$ python3 -q
>>> import numpy as np
>>> import numpy.linalg as la
>>> np.set_printoptions(precision=3, suppress=True, linewidth=100)
>>> W0 = np.load("dump.npy")
>>> print(W0)
[[-0.67 -2.92  1.04  1.72  0.57]
 [-0.51  1.98 -1.3  -0.86  0.69]
 [-0.61 -1.05 -0.18  1.25  0.97]
 [ 0.52  0.33 -0.38  0.51  0.02]]
>>> # looks like rank 3
>>> blk = np.stack([W0, -1 * W0, W0[::-1]])
>>> print(blk.shape)
(3, 4, 5)
>>> print((blk @ W0.T).shape)
(3, 4, 4)
>>> def softmax(z):
...     e = np.exp(z - z.max(axis=-1, keepdims=True))
...     return e / e.sum(axis=-1, keepdims=True)
... 
>>> print(softmax(W0[1]))
[0.057 0.688 0.026 0.04  0.189]
>>> att = W0 @ W0.T / np.sqrt(5)
>>> print(softmax(att).round(6).argmax(axis=1))
[0 1 0 3]
>>> print(np.allclose(W0[:-1].T @ la.lstsq(W0[:-1].T, W0[-1])[0], W0[-1]))
True
>>> print(la.lstsq(W0[:-1].T, W0[-1])[2])
3
>>> print(np.unique(W0.round(6), axis=0).shape)
(4, 5)
>>> print(la.matrix_rank(W0, rtol=0.1))
3
>>> print(la.cond(W0) > 100)
True
>>> left, sigma, Vh = la.svd(W0)
>>> vecs = Vh[:(sigma > 1e-8).sum()]
>>> rng = np.random.default_rng(643)
>>> x = W0[3] + -2 * W0[1] + rng.integers(2) * np.eye(5)[4]
>>> print(x)
[ 1.54 -3.63  2.22  2.23 -0.36]
>>> print(la.matrix_rank(np.vstack([W0, x])))
4
>>> print(round(la.norm(x - vecs.T @ vecs @ x), 3))
0.733
>>> K = np.array([[-2.0, -3.0, 0.0, 0.0],
...     [-3.0, -2.0, 0.0, 0.0],
...     [0.0, 0.0, -2.0, -3.0],
...     [0.0, 0.0, -3.0, -2.0]])
>>> # symmetric
>>> print(np.allclose(K @ K.T, K.T @ K))
True
>>> print(np.round(np.abs(la.eigvals(K)).max(), 3))
5.0
>>> O = K.astype(float).copy()
>>> for j in range(4):
...     O[:, j] -= O[:, :j] @ (O[:, :j].T @ O[:, j])
...     O[:, j] /= la.norm(O[:, j])
... 
>>> print(np.round(O.T @ K, 3) + 0)
[[3.606 3.328 0.    0.   ]
 [0.    1.387 0.    0.   ]
 [0.    0.    3.606 3.328]
 [0.    0.    0.    1.387]]
>>> print(O)
[[-0.555 -0.832  0.     0.   ]
 [-0.832  0.555  0.     0.   ]
 [ 0.     0.    -0.555 -0.832]
 [ 0.     0.    -0.832  0.555]]
>>> M = np.load("layer15.npy")
>>> print(M)
[[0 2 0 0 2]
 [2 0 2 0 0]
 [0 2 0 2 0]
 [0 0 2 0 2]
 [2 0 0 2 0]]
>>> # symmetric
>>> out = M / la.norm(M, axis=1, keepdims=True)
>>> C2 = out @ out.T
>>> print((np.abs(C2) > 0.9).astype(int))
[[1 0 0 0 0]
 [0 1 0 0 0]
 [0 0 1 0 0]
 [0 0 0 1 0]
 [0 0 0 0 1]]
>>> print(np.argwhere(np.triu(np.abs(C2) > 0.95, 1)))
[]
>>> print(C2)
[[1.  0.  0.5 0.5 0. ]
 [0.  1.  0.  0.5 0.5]
 [0.5 0.  1.  0.  0.5]
 [0.5 0.5 0.  1.  0. ]
 [0.  0.5 0.5 0.  1. ]]
>>> print(round(float(np.degrees(np.arccos(np.clip(C2[1, 4], -1, 1)))), 3))
60.0
>>> hat = np.triu(np.array([[0, -2, 2, 3, 0],
...     [2, -4, 0, -3, 3],
...     [-4, 3, 2, -2, 2],
...     [4, 3, 4, -3, 1],
...     [0, -5, -3, 0, -4]]), 1) + np.eye(5)
>>> out = hat @ M @ la.inv(hat)
>>> print(np.trace(out), np.trace(M))
0.0 0
>>> print(out)
[[ -4.  -2.  10.  30. -36.]
 [  8.  16. -20. -10.  -4.]
 [  4.  10. -12.   0. -10.]
 [  2.   4.  -2.   4. -10.]
 [  2.   4.  -4.   0.  -4.]]
>>> print(round(la.det(out), 3))
64.0
>>> blk = np.stack([M, 4 * M, M[::-1]])
>>> print(la.det(blk))
[   64. 65536.    64.]
>>> print(la.norm(blk, axis=(1, 2)))
[ 6.325 25.298  6.325]
>>> print(np.einsum("bij,cij->bc", blk, blk))
[[ 40 160  16]
 [160 640  64]
 [ 16  64  40]]
>>> print(la.matrix_rank(blk))
[5 5 5]
>>> J = np.load("mat.npy")
>>> print(J)
[[-0.6  1.2  1.3 -1.7]
 [ 1.8  1.2  0.4  0.8]
 [ 0.5  0.1  0.9  0. ]]
>>> x = np.array([3, 0, -2, 2])
>>> print(J * x)
[[-1.8  0.  -2.6 -3.4]
 [ 5.4  0.  -0.8  1.6]
 [ 1.5  0.  -1.8  0. ]]
>>> print((J @ x).argmax())
1
>>> print(np.sign((J @ x).round(6)))
[-1.  1. -1.]
>>> print(la.norm(J @ x) <= la.norm(J, 2) * la.norm(x) + 1e-9)
True
>>> print(J @ x)
[-7.8  6.2 -0.3]
>>> print(J @ (2 * x))
[-15.6  12.4  -0.6]
>>> print(np.einsum("ij,j->i", J, x))
[-7.8  6.2 -0.3]
>>> print((J * x).sum(axis=1))
[-7.8  6.2 -0.3]
>>> out = J / np.sqrt((J ** 2).mean(axis=1, keepdims=True))
>>> print(la.matrix_rank(J - J.mean(axis=1, keepdims=True)))
3
>>> print(J.shape)
(3, 4)
>>> print(J.sum(axis=0))
[ 1.7  2.5  2.6 -0.9]
>>> print(np.count_nonzero(J))
11
>>> print(np.abs(J).max())
1.8
>>> print(la.svd(J, compute_uv=False))
[2.574 2.415 0.689]
>>> print(np.diff(J, axis=0))
[[ 2.4  0.  -0.9  2.5]
 [-1.3 -1.1  0.5 -0.8]]
>>> print(np.unravel_index(np.abs(J).argmax(), J.shape))
(np.int64(1), np.int64(0))
>>> print(J.mean(axis=0))
[ 0.567  0.833  0.867 -0.3  ]
>>> m1 = np.load("case3.npy")
>>> print(m1)
[[ 1 -1 -1  1  1 -1 -1  1]
 [ 1 -1  1 -1 -1  1 -1  1]
 [ 1  1 -1 -1  1  1 -1 -1]]
>>> r0, r1 = m1[2], m1[1]
>>> print(r0 @ r0)
8
>>> pr = (r0 @ r1) / (r0 @ r0) * r0
>>> print(pr)
[ 0.  0. -0. -0.  0.  0. -0. -0.]
>>> print((r1 - pr) @ r0)
0.0
>>> print(r1 - pr)
[ 1. -1.  1. -1. -1.  1. -1.  1.]
>>> x = np.array([0, 1, 2, 1, 1, 0, 2, 2])
>>> print((m1 @ x).argmax())
0
>>> print(m1 * x)
[[ 0 -1 -2  1  1  0 -2  2]
 [ 0 -1  2 -1 -1  0 -2  2]
 [ 0  1 -2 -1  1  0 -2 -2]]
>>> print(np.sign((m1 @ x).round(6)))
[-1 -1 -1]
>>> print((m1 * x).sum(axis=1))
[-1 -1 -5]
>>> print(m1 @ np.eye(8)[7])
[ 1.  1. -1.]
>>> print(m1 @ x)
[-1 -1 -5]
>>> print(np.einsum("ij,j->i", m1, x))
[-1 -1 -5]
